In [1]: import numpy as np

In [2]: from numpy import linalg as LA

In [3]: np.set_printoptions(suppress=True, linewidth=120)

In [4]: rd = lambda a: np.round(a, 2) + 0

In [5]: m1 = np.loadtxt("arr.csv", delimiter=",")

In [6]: m1
Out[6]: 
array([[ 6.91, -8.9 , -2.83,  5.13, -7.9 ],
       [ 7.07, -8.95, -2.98,  4.84, -7.9 ],
       [ 7.14, -8.98, -3.03,  4.92, -8.1 ],
       [ 7.09, -9.15, -2.81,  5.07, -8.03],
       [ 7.01, -9.08, -2.9 ,  5.12, -8.1 ],
       [ 6.94, -9.09, -3.28,  4.71, -8.07],
       [ 6.89, -9.  , -2.99,  4.9 , -7.96],
       [ 7.02, -8.78, -2.93,  4.8 , -8.06],
       [ 7.01, -9.02, -2.93,  4.97, -7.97],
       [ 7.1 , -8.98, -3.01,  4.9 , -8.  ],
       [ 6.91, -8.96, -3.07,  4.95, -8.11],
       [ 4.01, -5.15, -9.07,  4.02, -5.87],
       [ 4.2 , -4.98, -9.14,  3.99, -6.14],
       [ 4.  , -5.14, -9.1 ,  4.  , -5.95],
       [ 4.1 , -5.  , -8.99,  4.18, -6.14],
       [ 3.99, -5.07, -9.09,  4.13, -6.04],
       [ 3.84, -4.83, -8.93,  4.  , -5.92],
       [ 4.13, -5.06, -8.89,  3.98, -6.02],
       [ 4.12, -5.05, -9.03,  3.82, -5.91],
       [ 4.08, -5.13, -8.94,  4.08, -6.06],
       [ 3.97, -5.1 , -8.88,  3.99, -5.98],
       [ 3.99, -5.04, -9.08,  4.02, -6.07]])

In [7]: Uu, sigma, vt = LA.svd(m1)

In [8]: rd(sigma)
Out[8]: array([63.97, 18.42,  0.53,  0.41,  0.28])

In [9]: other = Uu[:, :2] @ np.diag(sigma[:2]) @ vt[:2]

In [10]: rd(np.abs(m1 - other).max())
Out[10]: np.float64(0.26)

In [11]: LA.matrix_rank(m1, rtol=0.05)
Out[11]: np.int64(2)

In [12]: LA.matrix_rank(other)
Out[12]: np.int64(2)
